% ipython --no-banner

In [1]: import numpy as np

In [2]: import numpy.linalg as la

In [3]: np.set_printoptions(precision=1, suppress=True, linewidth=140, legacy="1.25")

In [4]: def rnd(a):
   ...:     return np.round(a, 1) + 0
   ...: 

In [5]: X = np.load("a.npy")

In [6]: rnd(X)
Out[6]: 
array([[-0.7, -0.5],
       [-0.5, -0.2],
       [ 0.5, -0.9],
       [-0.3, -0.1]])

In [7]: # keeps lengths

In [8]: Y = np.c_[X[:, :1] @ np.array([[1]]), np.array([-3, -5, 1, 2])]

In [9]: rnd(Y)
Out[9]: 
array([[-0.7, -3. ],
       [-0.5, -5. ],
       [ 0.5,  1. ],
       [-0.3,  2. ]])

In [10]: print(rnd(la.norm(Y - X @ la.lstsq(X, Y)[0], axis=0)))
[0.  4.3]

In [11]: la.matrix_rank(Y)
Out[11]: 2

In [12]: rnd(la.norm(la.qr(X)[0].T @ Y, axis=0) ** 2 / ((Y ** 2).sum(axis=0) + 1e-12))
Out[12]: array([1. , 0.5])

In [13]: rnd(la.lstsq(X, Y[:, 0])[0])
Out[13]: array([1., 0.])

In [14]: print(la.matrix_rank(np.c_[X, Y]))
3

In [15]: x = np.array([3, 1])

In [16]: y = X @ x

In [17]: rnd(y)
Out[17]: array([-2.5, -1.6,  0.6, -1. ])

In [18]: try:
    ...:     la.solve(X, y)
    ...: except la.LinAlgError as e:
    ...:     print(e)
    ...: 
Last 2 dimensions of the array must be square

In [19]: rng = np.random.default_rng(80)

In [20]: y = y + 0.1 * rng.normal(size=4)

In [21]: print(rnd(y))
[-2.4 -1.7  0.5 -1.1]

In [22]: beta, *_ = la.lstsq(X, y)

In [23]: print(rnd(la.norm(y - X @ beta)))
0.2

In [24]: print(rnd(la.norm(X, axis=0)))
[1. 1.]

In [25]: M = np.load("layer5.npy")

In [26]: M
Out[26]: 
array([[  0,   0,   5,   2],
       [  0,   0,   0,   5],
       [-15,  -6,   5,   2],
       [  0, -15,   0,   5]])

In [27]: M.sum(axis=0)
Out[27]: array([-15, -21,  10,  14])

In [28]: M - M[0]
Out[28]: 
array([[  0,   0,   0,   0],
       [  0,   0,  -5,   3],
       [-15,  -6,   0,   0],
       [  0, -15,  -5,   3]])

In [29]: print(np.abs(M).max())
15

In [30]: M.shape
Out[30]: (4, 4)

In [31]: print(M.sum(axis=1))
[  7   5 -14 -10]

In [32]: print(rnd(la.svd(M, compute_uv=False)))
[19.4 13.   5.8  3.9]

In [33]: feats = np.loadtxt("test10.csv", delimiter=",")

In [34]: feats
Out[34]: 
array([[0., 0., 0.],
       [0., 0., 0.],
       [4., 5., 2.],
       [0., 0., 0.],
       [4., 5., 2.],
       [3., 1., 1.],
       [0., 0., 0.],
       [0., 0., 0.],
       [0., 0., 0.],
       [0., 0., 0.],
       [0., 0., 0.],
       [7., 6., 3.],
       [0., 0., 0.],
       [4., 5., 2.],
       [7., 6., 3.],
       [0., 0., 0.],
       [0., 0., 0.],
       [0., 0., 0.],
       [4., 5., 2.],
       [3., 1., 1.],
       [0., 0., 0.],
       [7., 6., 3.],
       [0., 1., 4.]])

In [35]: cen = (feats - feats.mean(axis=0)) / feats.std(axis=0)

In [36]: rnd(cen.std(axis=0))
Out[36]: array([1., 1., 1.])

In [37]: np.argwhere(np.abs(cen) > 2)
Out[37]: 
array([[11,  0],
       [14,  0],
       [21,  0],
       [22,  2]])

In [38]: beta = la.lstsq(np.delete(cen, 0, axis=1), cen[:, 0])[0]

In [39]: rnd(beta)
Out[39]: array([0.9, 0. ])

In [40]: np.abs(beta).argmax()
Out[40]: 0

In [41]: rnd(1 - np.var(cen[:, 0] - np.delete(cen, 0, axis=1) @ beta))
Out[41]: 0.9

In [42]: idx = feats[:, 0] > np.median(feats[:, 0])

In [43]: u = feats[idx].mean(axis=0) - feats[~idx].mean(axis=0)

In [44]: print(idx.astype(int))
[0 0 1 0 1 1 0 0 0 0 0 1 0 1 1 0 0 0 1 1 0 1 0]

In [45]: print(((feats - feats.mean(axis=0)) @ u > 0).astype(int))
[0 0 1 0 1 1 0 0 0 0 0 1 0 1 1 0 0 0 1 1 0 1 0]

In [46]: rnd(u)
Out[46]: array([4.8, 4.4, 1.8])

In [47]: np.argsort(-np.abs(u).round(6), kind="stable")
Out[47]: array([0, 1, 2])

In [48]: d = la.norm(feats[:, None] - feats[None], axis=-1)

In [49]: d.shape
Out[49]: (23, 23)

In [50]: rnd(d[10])
Out[50]: array([0. , 0. , 6.7, 0. , 6.7, 3.3, 0. , 0. , 0. , 0. , 0. , 9.7, 0. , 6.7, 9.7, 0. , 0. , 0. , 6.7, 3.3, 0. , 9.7, 4.1])

In [51]: np.flatnonzero(d[10] < d.mean() / 2)
Out[51]: array([ 0,  1,  3,  6,  7,  8,  9, 10, 12, 15, 16, 17, 20])

In [52]: rnd(la.norm(feats, axis=1))
Out[52]: array([0. , 0. , 6.7, 0. , 6.7, 3.3, 0. , 0. , 0. , 0. , 0. , 9.7, 0. , 6.7, 9.7, 0. , 0. , 0. , 6.7, 3.3, 0. , 9.7, 4.1])

In [53]: print(rnd(d[:5, :5]))
[[0.  0.  6.7 0.  6.7]
 [0.  0.  6.7 0.  6.7]
 [6.7 6.7 0.  6.7 0. ]
 [0.  0.  6.7 0.  6.7]
 [6.7 6.7 0.  6.7 0. ]]

In [54]: (d + 1e9 * np.eye(23)).round(6).argmin(axis=1)
Out[54]: array([ 1,  0,  4,  0,  2, 19,  0,  0,  0,  0,  0, 14,  0,  2, 11,  0,  0,  0,  2,  5,  0, 11,  0])

In [55]: print(d.mean(axis=1).argmax())
11

In [56]: np.unravel_index(d.round(6).argmax(), d.shape)
Out[56]: (0, 11)

In [57]: W0 = rng.normal(size=(15, 3))

In [58]: W0 = 5 * W0 / la.norm(W0, axis=1, keepdims=True)

In [59]: rnd(W0)
Out[59]: 
array([[-2.1,  4.5,  0.2],
       [ 0.6,  4.7,  1.6],
       [-3.3, -3.5,  1.5],
       [-2.7,  3.7, -2. ],
       [-3.6, -1. , -3.3],
       [-0.1, -4.9, -1.2],
       [ 3. , -1. ,  3.9],
       [ 4.5, -1. ,  2. ],
       [-2.4, -0.6, -4.4],
       [ 1.7,  3.8,  2.8],
       [ 1.7, -4.5, -1.3],
       [ 1.6,  1.4, -4.5],
       [ 2.4,  4.4,  0. ],
       [ 3.2,  0.4, -3.8],
       [-0.8,  4.9, -0.6]])

In [60]: Y = np.c_[W0[:, :2] @ np.array([[-4, -5], [5, 0]]), np.array([3, -2, 0, -1, 3, 1, 0, 0, 0, -1, -1, 3, -3, -3, 3])]

In [61]: rnd(Y)
Out[61]: 
array([[ 31. ,  10.5,   3. ],
       [ 21.1,  -3. ,  -2. ],
       [ -4.3,  16.3,   0. ],
       [ 29.2,  13.4,  -1. ],
       [  9.5,  18.2,   3. ],
       [-23.8,   0.6,   1. ],
       [-17. , -15.1,   0. ],
       [-23. , -22.4,   0. ],
       [  6.2,  11.8,   0. ],
       [ 12.5,  -8.3,  -1. ],
       [-29.3,  -8.4,  -1. ],
       [  0.4,  -8. ,   3. ],
       [ 12.4, -11.9,  -3. ],
       [-10.9, -16.1,  -3. ],
       [ 27.5,   3.8,   3. ]])

In [62]: rnd(la.lstsq(W0, Y[:, 0])[0])
Out[62]: array([-4.,  5.,  0.])

In [63]: rnd(la.norm(la.qr(W0)[0].T @ Y, axis=0) ** 2 / ((Y ** 2).sum(axis=0) + 1e-12))
Out[63]: array([1. , 1. , 0.2])

In [64]: la.matrix_rank(Y)
Out[64]: 3

In [65]: A = np.load("out3.npy")

In [66]: print(A)
[[-1.5 -1.2 -0.6]
 [-2.   1.   0. ]
 [ 4.   2.8  0.3]
 [ 1.5 -1.6 -0.7]]

In [67]: def softmax(z):
    ...:     e = np.exp(z - z.max(axis=-1, keepdims=True))
    ...:     return e / e.sum(axis=-1, keepdims=True)
    ...: 

In [68]: rnd(softmax(A[2] + 3))
Out[68]: array([0.8, 0.2, 0. ])

In [69]: S = A @ A.T / np.sqrt(3)

In [70]: softmax(S).round(6).argmax(axis=1)
Out[70]: array([0, 1, 2, 3])

In [71]: rnd(softmax(S))
Out[71]: 
array([[0.7, 0.2, 0. , 0.1],
       [0.1, 0.9, 0. , 0. ],
       [0. , 0. , 1. , 0. ],
       [0. , 0. , 0.1, 0.9]])

In [72]: rnd(softmax(S + np.triu(np.full(S.shape, -np.inf), 1)))
Out[72]: 
array([[1. , 0. , 0. , 0. ],
       [0.1, 0.9, 0. , 0. ],
       [0. , 0. , 1. , 0. ],
       [0. , 0. , 0.1, 0.9]])

In [73]: P = A @ la.solve(A.T @ A, A.T)

In [74]: rnd(la.eigvalsh(P))
Out[74]: array([0., 1., 1., 1.])

In [75]: la.matrix_rank(np.eye(4) - P)
Out[75]: 1

In [76]: u = np.array([-2, -2, -2])

In [77]: rnd(np.array([np.convolve(row, u, "same") for row in A]))
Out[77]: 
array([[  5.4,   6.6,   3.6],
       [  2. ,   2. ,  -2. ],
       [-13.6, -14.2,  -6.2],
       [  0.2,   1.6,   4.6]])

In [78]: rnd(np.polyval(u, A[3]))
Out[78]: array([-9.5, -3.9, -1.6])

In [79]: rnd(np.convolve(A[3], u))
Out[79]: array([-3. ,  0.2,  1.6,  4.6,  1.4])

In [80]: x = np.array([-1, -3, -2])

In [81]: y = A @ x

In [82]: rnd(la.solve(A.T @ A, A.T @ y))
Out[82]: array([-1., -3., -2.])

In [83]: rnd(la.pinv(A) @ A)
Out[83]: 
array([[1., 0., 0.],
       [0., 1., 0.],
       [0., 0., 1.]])

In [84]: y = y + 0.3 * rng.normal(size=4)

In [85]: rnd(y)
Out[85]: array([  6.2,  -1.2, -13.3,   5.6])

In [86]: beta, *_ = la.lstsq(A, y)

In [87]: beta.round()
Out[87]: array([-1., -3., -2.])

In [88]: rnd(beta)
Out[88]: array([-0.9, -3.2, -2.2])

In [89]: print(rnd(A.T @ (y - A @ beta)))
[0. 0. 0.]

In [90]: rnd(la.norm(y - A @ beta))
Out[90]: 0.4

In [91]: [round(float(la.norm(la.solve(A.T @ A + lam * np.eye(3), A.T @ y))), 2) for lam in (0, 1, 10, 100)]
Out[91]: [4.01, 3.49, 2.26, 0.6]

In [92]: x = np.array([1, -2, 3])

In [93]: la.norm(A @ x) <= la.norm(A, 2) * la.norm(x) + 1e-9
Out[93]: True

In [94]: rnd(A @ x)
Out[94]: array([-0.9, -4. , -0.7,  2.6])

In [95]: A @ np.eye(3)[0]
Out[95]: array([-1.5, -2. ,  4. ,  1.5])

In [96]: (A @ x).argmax()
Out[96]: 3

In [97]: A @ np.ones(3)
Out[97]: array([-3.3, -1. ,  7.1, -0.8])

In [98]: print(rnd(A * x))
[[-1.5  2.4 -1.8]
 [-2.  -2.   0. ]
 [ 4.  -5.6  0.9]
 [ 1.5  3.2 -2.1]]

In [99]: rnd(A @ (2 * x))
Out[99]: array([-1.8, -8. , -1.4,  5.2])

In [100]: F = np.load("dump.npy")

In [101]: rnd(F)
Out[101]: 
array([[ 2. , -0.4,  1. ],
       [-3. ,  0.5, -2.9],
       [-3.3,  0.6, -2. ]])

In [102]: # rows and columns are dependent

In [103]: print(np.allclose(F @ F.T, F.T @ F))
False

In [104]: rnd((F + F.T) / 2)
Out[104]: 
array([[ 2. , -1.7, -1.2],
       [-1.7,  0.5, -1.1],
       [-1.2, -1.1, -2. ]])

In [105]: np.allclose(F, F.T)
Out[105]: False

In [106]: rnd(np.trace(F))
Out[106]: 0.6

In [107]: rnd(np.sort(np.abs(la.eigvals(F))))
Out[107]: array([0. , 0.1, 0.5])

In [108]: left, s, VT = la.svd(F, full_matrices=False)

In [109]: rnd(VT @ VT.T)
Out[109]: 
array([[1., 0., 0.],
       [0., 1., 0.],
       [0., 0., 1.]])

In [110]: rnd(np.cumsum(s ** 2) / np.sum(s ** 2))
Out[110]: array([1., 1., 1.])

In [111]: print(rnd(s))
[6.1 0.8 0. ]

In [112]: np.allclose(left * s @ VT, F)
Out[112]: True

In [113]: rnd(np.sqrt((s ** 2).sum())), rnd(la.norm(F))
Out[113]: (6.2, 6.2)

In [114]: np.abs(left[:, 0]).round(6).argmax()
Out[114]: 1

In [115]: rnd(s / s[0])
Out[115]: array([1. , 0.1, 0. ])

In [116]: left.shape, s.shape, VT.shape
Out[116]: ((3, 3), (3,), (3, 3))

In [117]: r = la.matrix_rank(F)

In [118]: r
Out[118]: 2

In [119]: null = la.svd(F)[2][r:].T

In [120]: null.shape
Out[120]: (3, 1)

In [121]: [int(la.matrix_rank(np.delete(F, i, axis=0))) for i in range(3)]
Out[121]: [2, 2, 2]

In [122]: [int(la.matrix_rank(F[:i])) for i in range(1, len(F) + 1)]
Out[122]: [1, 2, 2]

In [123]: idx = rng.permutation(3)

In [124]: print(idx)
[2 0 1]

In [125]: Y = F[idx][:, idx]

In [126]: print(np.allclose(Y, F))
False

In [127]: print(rnd(np.sort(np.abs(la.eigvals(Y)))))
[0.  0.1 0.5]

In [128]: print(rnd(np.diag(Y)))
[-2.   2.   0.5]

In [129]: print(rnd(np.trace(Y)))
0.6

In [130]: rnd(Y)
Out[130]: 
array([[-2. , -3.3,  0.6],
       [ 1. ,  2. , -0.4],
       [-2.9, -3. ,  0.5]])

In [131]: mat = np.loadtxt("mat.csv", delimiter=",")

In [132]: mat
Out[132]: 
array([[0., 1., 1.],
       [1., 0., 1.],
       [1., 1., 0.]])

In [133]: w, vecs = la.eigh(mat)

In [134]: x = np.array([1, -1, 0])

In [135]: print(x @ mat @ x)
-2.0

In [136]: rnd(la.eigvalsh(mat[1:, 1:]))
Out[136]: array([-1.,  1.])

In [137]: rnd(vecs * np.abs(w) @ vecs.T)
Out[137]: 
array([[1.3, 0.3, 0.3],
       [0.3, 1.3, 0.3],
       [0.3, 0.3, 1.3]])

In [138]: print((np.sign(vecs[:, -1].round(6)) == np.sign(vecs[0, -1].round(6))).astype(int))
[1 1 1]

In [139]: rnd(vecs * np.maximum(w, 0) @ vecs.T)
Out[139]: 
array([[0.7, 0.7, 0.7],
       [0.7, 0.7, 0.7],
       [0.7, 0.7, 0.7]])

In [140]: w, vecs = la.eigh(mat)

In [141]: w.sum(), np.trace(mat)
Out[141]: (0.0, 0.0)

In [142]: rnd(la.eigvalsh(mat @ mat))
Out[142]: array([1., 1., 4.])

In [143]: print(rnd(w))
[-1. -1.  2.]

In [144]: rnd(vecs.T @ mat @ vecs)
Out[144]: 
array([[-1.,  0.,  0.],
       [ 0., -1.,  0.],
       [ 0.,  0.,  2.]])

In [145]: rnd(np.abs(vecs[:, -1]))
Out[145]: array([0.6, 0.6, 0.6])

In [146]: Y = la.inv(mat)

In [147]: rnd(la.cond(mat))
Out[147]: 2.0

In [148]: Y
Out[148]: 
array([[-0.5,  0.5,  0.5],
       [ 0.5, -0.5,  0.5],
       [ 0.5,  0.5, -0.5]])

In [149]: print((np.abs(Y) > 1e-9).astype(int))
[[1 1 1]
 [1 1 1]
 [1 1 1]]

In [150]: rnd(la.inv(Y))
Out[150]: 
array([[0., 1., 1.],
       [1., 0., 1.],
       [1., 1., 0.]])

In [151]: print(mat @ Y)
[[1. 0. 0.]
 [0. 1. 0.]
 [0. 0. 1.]]

In [152]: rnd(la.det(mat) * Y)
Out[152]: 
array([[-1.,  1.,  1.],
       [ 1., -1.,  1.],
       [ 1.,  1., -1.]])

In [153]: rnd(la.det(mat) * la.det(Y))
Out[153]: 1.0
